% ipython --no-banner

In [1]: import numpy as np

In [2]: import numpy.linalg as la

In [3]: np.set_printoptions(precision=2, suppress=True, linewidth=140)

In [4]: def rd(a):
   ...:     return np.round(a, 2) + 0
   ...: 

In [5]: E = np.loadtxt("data.csv", delimiter=",")

In [6]: E
Out[6]: 
array([[ 0.8, -1.1,  0.2, -1. ,  1.4,  4.2, -0.5],
       [-0.9,  0.7,  1.3,  0.3,  0.1,  0.9,  1.3],
       [ 0.1, -1.8, -0.4, -0.1,  0.5, -0.2, -0.9],
       [-0.2,  0.4,  1.8, -0.2, -0.3, -0.8, -0.5],
       [-0.8,  0.5,  0.7,  0.3, -0.3,  0.8, -0.8],
       [ 0.4, -0.8,  0.7,  0.7, -0.7,  1.2,  0.8],
       [-0.4,  2.4,  0.4, -1.2, -1.5, -0.5,  0.1],
       [ 0.1, -0.2,  0.4, -1.1,  1.1, -0.9,  0.9],
       [-0.5, -1. , -0.2, -0.1, -1. ,  0.3, -1. ],
       [-0.6,  1.6,  2.3,  1.4, -1.4,  0.7,  1.6],
       [ 0.3,  1.4,  1. ,  1.9, -1.1,  0.6, -0.7],
       [ 0.4, -1.6,  0.9, -1.5,  1. ,  1.1,  1.1],
       [ 1. ,  0.7,  0.9, -1.6, -0.1,  2.4, -0.8],
       [-1. , -0.9,  0.6, -0.2, -2.8, -0.2,  0.2],
       [ 0.3, -1.2, -1.4, -0.9, -0.9,  0.8, -0.5],
       [ 0.1, -0.7,  0.1, -0.4,  0.5,  0.9, -1.1],
       [-0.8,  1.3, -0.3, -0.9, -1.4, -1.5,  0.8],
       [ 1.5,  0.9,  0.7, -0.4,  0.6, -0.8,  0.2],
       [ 0.4,  1.4,  0. ,  1.1,  1.7,  1.1, -0.6],
       [-0.7,  0.5,  0.3,  0.4, -0.5,  0.1,  2. ],
       [-0.7, -1.3,  0.5,  1.7, -0.1, -2.3,  0.7],
       [ 0.6,  1.6,  0.9,  1.1,  0.6, -1.7,  0.6],
       [ 0.2,  0.8, -0.9, -0.8,  1.2,  0.3, -0.4],
       [-0.7,  0.7,  1. , -0.3, -0.4, -1.5,  0.8],
       [-1. , -2.4, -0.3, -1.7, -0.5, -1.1, -0.2],
       [-7. ,  1. , -4. , -4.5, -1. ,  2.5,  0.5]])

In [7]: vec = np.array([2, 2, -3, -3, -2, -2, 2])

In [8]: rhs = E @ vec

In [9]: rd(la.pinv(E) @ E)
Out[9]: 
array([[1., 0., 0., 0., 0., 0., 0.],
       [0., 1., 0., 0., 0., 0., 0.],
       [0., 0., 1., 0., 0., 0., 0.],
       [0., 0., 0., 1., 0., 0., 0.],
       [0., 0., 0., 0., 1., 0., 0.],
       [0., 0., 0., 0., 0., 1., 0.],
       [0., 0., 0., 0., 0., 0., 1.]])

In [10]: rng = np.random.default_rng(2270)

In [11]: rhs = rhs + 0.05 * rng.normal(size=26)

In [12]: print(rd(rhs))
[-10.42  -4.71  -4.33  -3.22  -6.25  -4.38  10.64   3.22  -2.73  -4.56  -5.73  -2.62  -0.68   1.43   4.34  -5.3   11.97   4.67  -6.45
   2.35  -4.41   1.87   3.36   3.3    1.93  11.59]

In [13]: beta, *_ = la.lstsq(E, rhs)

In [14]: rd(la.norm(rhs - E @ beta))
Out[14]: np.float64(0.19)

In [15]: beta.round()
Out[15]: array([ 2.,  2., -3., -3., -2., -2.,  2.])

In [16]: Xc = E - E.mean(axis=0)

In [17]: left, sig, VT = la.svd(Xc, full_matrices=False)

In [18]: la.matrix_rank(Xc)
Out[18]: np.int64(7)

In [19]: rd(sig ** 2 / (sig ** 2).sum())
Out[19]: array([0.39, 0.22, 0.15, 0.09, 0.07, 0.06, 0.02])

In [20]: A = np.load("test2.npy")

In [21]: A
Out[21]: 
array([[ 2, -1, -3,  2,  3, -1,  3],
       [ 3,  2, -1, -3,  2,  3, -1],
       [-1,  3,  2, -1, -3,  2,  3],
       [ 3, -1,  3,  2, -1, -3,  2],
       [ 2,  3, -1,  3,  2, -1, -3],
       [-3,  2,  3, -1,  3,  2, -1],
       [-1, -3,  2,  3, -1,  3,  2]])

In [22]: vec = np.array([3, 3, 2, 3, 2, 2, 1])

In [23]: np.einsum("ij,j->i", A, vec)
Out[23]: array([10, 13,  8, 12, 21,  9,  7])

In [24]: A @ np.ones(7)
Out[24]: array([5., 5., 5., 5., 5., 5., 5.])

In [25]: A @ (2 * vec)
Out[25]: array([20, 26, 16, 24, 42, 18, 14])

In [26]: A @ vec
Out[26]: array([10, 13,  8, 12, 21,  9,  7])

In [27]: np.sign((A @ vec).round(6))
Out[27]: array([1, 1, 1, 1, 1, 1, 1])

In [28]: A @ np.eye(7)[4]
Out[28]: array([ 3.,  2., -3., -1.,  2.,  3., -1.])

In [29]: vec = np.array([1, 0, 1, 1, 1, 3, 2])

In [30]: rhs = A @ vec

In [31]: beta, lr = np.zeros(7), 1 / la.norm(A, 2) ** 2

In [32]: for i in range(40):
    ...:     beta -= lr * A.T @ (A @ beta - rhs)
    ...:     if i % 10 == 0: print(i, round(la.norm(A @ beta - rhs), 2))
    ...: 
0 12.99
10 0.37
20 0.05
30 0.01

In [33]: rd(la.cond(A))
Out[33]: np.float64(2.38)

In [34]: rd(beta)
Out[34]: array([1., 0., 1., 1., 1., 3., 2.])
